$ ipython --no-banner

In [1]: import numpy as np

In [2]: np.set_printoptions(precision=3, suppress=True, linewidth=140, sign=" ")

In [3]: def tidy(a):
   ...:     return np.round(a, 3) + 0
   ...: 

In [4]: A = np.loadtxt("arr.csv", delimiter=",")

In [5]: tidy(A)
Out[5]: 
array([[ 0.796,  0.057, -0.399],
       [ 0.057,  0.984,  0.111],
       [-0.399,  0.111,  0.22 ]])

In [6]: # looks like rank 2

In [7]: other = np.array([[-2, -2, 0], [-1, -3, 0], [2, 3, 3]])

In [8]: tidy(np.einsum("ij,ij->i", A, A))
Out[8]: array([ 0.796,  0.984,  0.22 ])

In [9]: tidy(A @ other)
Out[9]: 
array([[-2.447, -2.96 , -1.197],
       [-0.875, -2.732,  0.334],
       [ 1.127,  1.125,  0.661]])

In [10]: np.linalg.matrix_rank(np.vstack([A, other.T]))
Out[10]: np.int64(3)

In [11]: tidy(other.T @ A.T)
Out[11]: 
array([[-2.447, -0.875,  1.127],
       [-2.96 , -2.732,  1.125],
       [-1.197,  0.334,  0.661]])

In [12]: np.vstack([A, other.T]).shape
Out[12]: (6, 3)

In [13]: tidy(np.einsum("ik,kj->ji", A, other))
Out[13]: 
array([[-2.447, -0.875,  1.127],
       [-2.96 , -2.732,  1.125],
       [-1.197,  0.334,  0.661]])

In [14]: tidy(np.kron(np.eye(2, dtype=int), A))
Out[14]: 
array([[ 0.796,  0.057, -0.399,  0.   ,  0.   ,  0.   ],
       [ 0.057,  0.984,  0.111,  0.   ,  0.   ,  0.   ],
       [-0.399,  0.111,  0.22 ,  0.   ,  0.   ,  0.   ],
       [ 0.   ,  0.   ,  0.   ,  0.796,  0.057, -0.399],
       [ 0.   ,  0.   ,  0.   ,  0.057,  0.984,  0.111],
       [ 0.   ,  0.   ,  0.   , -0.399,  0.111,  0.22 ]])

In [15]: tidy(np.einsum("ij,ji->", A, A))
Out[15]: np.float64(2.0)

In [16]: X = np.load("a.npy")

In [17]: X
Out[17]: 
array([[ 1.2,  0.8, -0.5,  2. ,  1.2,  1.7],
       [ 1.1,  0.6, -0.9,  0.1,  0.1, -0.7],
       [-1.6, -1.4, -0.1, -1.6,  0.6, -1.5],
       [-0.2, -1.1,  0.4, -0.7,  1.7, -0.9]])

In [18]: tidy(np.linalg.norm(X, axis=1))
Out[18]: array([ 3.265,  1.7  ,  3.114,  2.366])

In [19]: X[0] @ X[3]
Out[19]: np.float64(-2.21)

In [20]: u, r1 = X[2], X[3]

In [21]: u @ r1
Out[21]: np.float64(5.31)

In [22]: pr = (u @ r1) / (u @ u) * u

In [23]: print(tidy(r1 - pr))
[ 0.676 -0.334  0.455  0.176  1.372 -0.079]

In [24]: tidy((r1 - pr) @ u)
Out[24]: np.float64(0.0)

In [25]: tidy(np.linalg.norm(u + r1) ** 2 + np.linalg.norm(u - r1) ** 2)
Out[25]: np.float64(30.6)

In [26]: w1 = np.array([[1, -1], [0, -3], [0, 3], [2, -3], [-1, 0], [0, -1]])

In [27]: beta = np.array([1, -2])

In [28]: H = np.maximum(X @ w1 + beta, 0)

In [29]: print((H > 0).mean(axis=0))
[ 0.5  0.5]

In [30]: (H > 0).astype(int)
Out[30]: 
array([[ 1,  0],
       [ 1,  0],
       [ 0,  1],
       [ 0,  1]])

In [31]: H
Out[31]: 
array([[ 5. ,  0. ],
       [ 2.2,  0. ],
       [ 0. ,  9.8],
       [ 0. ,  5.7]])

In [32]: Z = np.array([[5, 1, 6], [1, 9, 0]])

In [33]: w1 @ Z
Out[33]: 
array([[  4,  -8,   6],
       [ -3, -27,   0],
       [  3,  27,   0],
       [  7, -25,  12],
       [ -5,  -1,  -6],
       [ -1,  -9,   0]])

In [34]: Uu, s, vt = np.linalg.svd(A)

In [35]: evecs = vt[:(s > 1e-8).sum()]

In [36]: rng = np.random.default_rng(81)

In [37]: x = A[2] + -2 * A[1] + rng.integers(2) * np.eye(3)[1]

In [38]: tidy(x)
Out[38]: array([-0.513, -1.857, -0.003])

In [39]: tidy(np.diag(evecs.T @ evecs))
Out[39]: array([ 0.796,  0.984,  0.22 ])

In [40]: np.allclose(evecs.T @ evecs @ x, x)
Out[40]: True

In [41]: q, _ = np.linalg.qr(np.array([[0.0, -1.9, 0.6, 1.5, -0.9, 1.3, -3.8],
    ...:     [0.7, -1.1, -0.5, 0.0, -0.6, -0.6, 0.1],
    ...:     [-0.3, 0.4, -1.0, 0.6, 0.9, -0.2, 0.3],
    ...:     [-0.4, -1.2, -1.4, -0.4, -1.6, -0.4, 2.3],
    ...:     [1.1, 0.7, 0.8, 0.7, 0.8, -1.2, 0.0],
    ...:     [-0.4, 0.0, -0.4, 0.2, -0.9, -1.1, -0.8],
    ...:     [-0.2, -2.3, -0.5, -0.7, -0.3, 0.0, -0.6]]))

In [42]: evecs, _ = np.linalg.qr(np.array([[2.0, -1.8, 1.8, 0.1, 1.6, 0.1],
    ...:     [1.2, 2.6, -1.4, 0.5, 2.2, -1.0],
    ...:     [0.4, -1.9, 0.8, -1.1, -1.7, -0.6],
    ...:     [-0.6, -0.7, 1.1, 0.1, 0.2, 0.8],
    ...:     [0.9, 0.4, -0.1, -0.1, 2.4, 1.0],
    ...:     [1.6, -2.2, -0.1, -0.2, -1.3, 0.7]]))

In [43]: s = 5 * 0.2 ** np.arange(6)

In [44]: feats = q[:, :6] * s @ evecs[:6]

In [45]: tidy(feats)
Out[45]: 
array([[ 0.198,  0.447,  0.004, -0.026, -0.152, -0.227],
       [ 1.731, -0.285, -1.486, -0.273, -0.573,  0.418],
       [-0.722,  0.075,  0.635,  0.229,  0.204, -0.233],
       [-0.759,  0.492,  0.877,  0.354,  0.117, -0.486],
       [ 2.424, -0.918, -2.372, -0.63 , -0.635,  0.964],
       [-0.909,  0.269,  0.856,  0.233,  0.256, -0.334],
       [-0.191,  0.638,  0.463,  0.191, -0.098, -0.421]])

In [46]: u = np.array([-3, 0, 5])

In [47]: tidy(np.correlate(feats[5], feats[3], "full"))
Out[47]: array([ 0.442, -0.237, -0.707, -0.716, -0.005,  1.848,  0.473, -0.429, -0.344, -0.358,  0.253])

In [48]: tidy(np.polyval(u, feats[5]))
Out[48]: array([ 2.522,  4.783,  2.8  ,  4.837,  4.804,  4.666])

In [49]: tidy(np.cross(feats[5, :3], feats[3, :3]))
Out[49]: array([-0.185,  0.147, -0.243])

In [50]: E = np.load("case6.npy")

In [51]: E
Out[51]: 
array([[  4,   4,   4,   4,   4,   4,   4],
       [  4,   8,   8,   8,   8,   8,   8],
       [  4,   8,  12,  12,  12,  12,  12],
       [  4,   8,  12,  16,  16,  16,  16],
       [  4,   8,  12,  16,  20,  20,  20],
       [  4,   8,  12,  16,  20,  24,  24],
       [  4,   8,  12,  16,  20,  24,  28]])

In [52]: x = np.array([3, 2, 2, 0, 2, 2, 3])

In [53]: a = np.maximum(E @ x, 0)

In [54]: np.maximum(E @ x, 0) - np.maximum(-E @ x, 0)
Out[54]: array([  56,  100,  136,  164,  192,  212,  224])

In [55]: E.T @ a
Out[55]: array([  4336,   8448,  12160,  15328,  17840,  19584,  20480])

In [56]: a
Out[56]: array([  56,  100,  136,  164,  192,  212,  224])

In [57]: print(np.tanh(E @ x))
[ 1.  1.  1.  1.  1.  1.  1.]

In [58]: x = np.array([3, 4, 1, 3, 2, 0, 8])

In [59]: y = E @ x

In [60]: beta, lr = np.zeros(7), 1 / np.linalg.norm(E, 2) ** 2

In [61]: for i in range(150):
    ...:     beta -= lr * E.T @ (E @ beta - y)
    ...:     if i % 50 == 0: print(i, round(np.linalg.norm(E @ beta - y), 3))
    ...: 
0 19.67
50 17.897
100 16.442

In [62]: tidy(np.linalg.cond(E))
Out[62]: np.float64(87.567)

In [63]: tidy(np.sort(np.abs(np.linalg.eigvals(E))))
Out[63]: array([  1.045,   1.198,   1.528,   2.233,   4.   ,  10.472,  91.523])

In [64]: (E + E.T) / 2
Out[64]: 
array([[  4.,   4.,   4.,   4.,   4.,   4.,   4.],
       [  4.,   8.,   8.,   8.,   8.,   8.,   8.],
       [  4.,   8.,  12.,  12.,  12.,  12.,  12.],
       [  4.,   8.,  12.,  16.,  16.,  16.,  16.],
       [  4.,   8.,  12.,  16.,  20.,  20.,  20.],
       [  4.,   8.,  12.,  16.,  20.,  24.,  24.],
       [  4.,   8.,  12.,  16.,  20.,  24.,  28.]])

In [65]: E @ E
Out[65]: 
array([[  112,   208,   288,   352,   400,   432,   448],
       [  208,   400,   560,   688,   784,   848,   880],
       [  288,   560,   800,   992,  1136,  1232,  1280],
       [  352,   688,   992,  1248,  1440,  1568,  1632],
       [  400,   784,  1136,  1440,  1680,  1840,  1920],
       [  432,   848,  1232,  1568,  1840,  2032,  2128],
       [  448,   880,  1280,  1632,  1920,  2128,  2240]])

In [66]: other = E + rng.integers(-2, 3, (7, 1)) @ rng.integers(-2, 3, (1, 7))

In [67]: other
Out[67]: 
array([[  4,   4,   4,   4,   4,   4,   4],
       [  8,   8,   8,   8,  10,   8,   4],
       [  6,   8,  12,  12,  13,  12,  10],
       [  2,   8,  12,  16,  15,  16,  18],
       [  0,   8,  12,  16,  18,  20,  24],
       [  4,   8,  12,  16,  20,  24,  24],
       [  2,   8,  12,  16,  19,  24,  30]])

In [68]: np.abs(other - E).sum(axis=1)
Out[68]: array([  0,  10,   5,   5,  10,   0,   5])

In [69]: print(other - E)
[[ 0  0  0  0  0  0  0]
 [ 4  0  0  0  2  0 -4]
 [ 2  0  0  0  1  0 -2]
 [-2  0  0  0 -1  0  2]
 [-4  0  0  0 -2  0  4]
 [ 0  0  0  0  0  0  0]
 [-2  0  0  0 -1  0  2]]

In [70]: tidy(np.linalg.svd(other - E, compute_uv=False))
Out[70]: array([ 9.95,  0.  ,  0.  ,  0.  ,  0.  ,  0.  ,  0.  ])

In [71]: tidy(X.mean(axis=0))
Out[71]: array([ 0.125, -0.275, -0.275, -0.05 ,  0.9  , -0.35 ])

In [72]: np.unravel_index(np.abs(X).argmax(), X.shape)
Out[72]: (np.int64(0), np.int64(3))

In [73]: tidy(np.linalg.norm(X))
Out[73]: np.float64(5.371)

In [74]: data = np.load("w.npy")

In [75]: data
Out[75]: 
array([[ 1,  0,  0,  0,  0,  0,  0],
       [ 9, -6,  0,  0,  0,  0,  0],
       [ 2, -8,  6,  0,  0,  0,  0],
       [ 0,  7,  5,  5,  0,  0,  0],
       [-2,  4, -1,  3,  0,  0,  0],
       [-7,  5,  0, -7,  8, -2,  0],
       [ 7,  2,  4, -6,  8, -3,  9]])

In [76]: # rank 6

In [77]: other = data[0, 0] * data[1:] - np.outer(data[1:, 0], data[0])

In [78]: other
Out[78]: 
array([[ 0, -6,  0,  0,  0,  0,  0],
       [ 0, -8,  6,  0,  0,  0,  0],
       [ 0,  7,  5,  5,  0,  0,  0],
       [ 0,  4, -1,  3,  0,  0,  0],
       [ 0,  5,  0, -7,  8, -2,  0],
       [ 0,  2,  4, -6,  8, -3,  9]])

In [79]: np.flatnonzero(~other.round(6).any(axis=1))
Out[79]: array([], dtype=int64)

In [80]: data[:, 0] / data[0, 0]
Out[80]: array([ 1.,  9.,  2.,  0., -2., -7.,  7.])

In [81]: t3 = np.stack([data, 4 * data, data[::-1]])

In [82]: tidy(np.linalg.det(t3))
Out[82]: array([ 0.,  0.,  0.])

In [83]: print(t3.shape)
(3, 7, 7)

In [84]: np.einsum("bij,cij->bc", t3, t3)
Out[84]: 
array([[  801,  3204,  -157],
       [ 3204, 12816,  -628],
       [ -157,  -628,   801]])

In [85]: z = rng.permutation(7)

In [86]: z
Out[86]: array([ 1,  4,  3,  5,  6,  0,  2])

In [87]: other = data[z][:, z]

In [88]: tidy(np.linalg.det(other)), tidy(np.linalg.det(data[z]))
Out[88]: (np.float64(0.0), np.float64(0.0))

In [89]: other
Out[89]: 
array([[-6,  0,  0,  0,  0,  9,  0],
       [ 4,  0,  3,  0,  0, -2, -1],
       [ 7,  0,  5,  0,  0,  0,  5],
       [ 5,  8, -7, -2,  0, -7,  0],
       [ 2,  8, -6, -3,  9,  7,  4],
       [ 0,  0,  0,  0,  0,  1,  0],
       [-8,  0,  0,  0,  0,  2,  6]])

In [90]: np.allclose(other, data)
Out[90]: False

In [91]: np.diag(other)
Out[91]: array([-6,  0,  5, -2,  9,  1,  6])

In [92]: Uu, s, vt = np.linalg.svd(data)

In [93]: tidy(s)
Out[93]: array([ 17.643,  17.331,  10.863,   7.638,   3.291,   1.466,   0.   ])

In [94]: other = Uu[:, :6] @ np.diag(s[:6]) @ vt[:6]

In [95]: print(np.linalg.matrix_rank(data, rtol=0.05))
6

In [96]: K = np.load("run13.npy")

In [97]: tidy(K)
Out[97]: 
array([[ 0.111,  0.333,  0.222,  0.111,  0.222],
       [ 0.231,  0.308,  0.154,  0.231,  0.077],
       [ 0.222,  0.333,  0.222,  0.222,  0.   ],
       [ 0.375,  0.   ,  0.125,  0.375,  0.125],
       [ 0.273,  0.182,  0.091,  0.091,  0.364]])

In [98]: other = np.linalg.inv(K)

In [99]: print(np.allclose(other, K.T))
False

In [100]: tidy(np.linalg.inv(other))
Out[100]: 
array([[ 0.111,  0.333,  0.222,  0.111,  0.222],
       [ 0.231,  0.308,  0.154,  0.231,  0.077],
       [ 0.222,  0.333,  0.222,  0.222,  0.   ],
       [ 0.375,  0.   ,  0.125,  0.375,  0.125],
       [ 0.273,  0.182,  0.091,  0.091,  0.364]])

In [101]: print(tidy(K @ other))
[[ 1.  0.  0.  0.  0.]
 [ 0.  1.  0.  0.  0.]
 [ 0.  0.  1.  0.  0.]
 [ 0.  0.  0.  1.  0.]
 [ 0.  0.  0.  0.  1.]]

In [102]: (np.abs(other) > 1e-9).astype(int)
Out[102]: 
array([[ 1,  1,  1,  1,  1],
       [ 1,  1,  1,  1,  0],
       [ 1,  1,  1,  1,  0],
       [ 1,  1,  1,  1,  1],
       [ 1,  1,  1,  1,  0]])

In [103]: tidy(np.linalg.det(K) * np.linalg.det(other))
Out[103]: np.float64(1.0)

In [104]: tidy(np.linalg.det(K) * other)
Out[104]: 
array([[ 0.003,  0.002, -0.004,  0.   , -0.002],
       [ 0.   , -0.003,  0.001,  0.001,  0.   ],
       [-0.002,  0.006, -0.004, -0.001,  0.   ],
       [-0.002, -0.004,  0.004, -0.001,  0.002],
       [-0.001, -0.001,  0.002,  0.   ,  0.   ]])
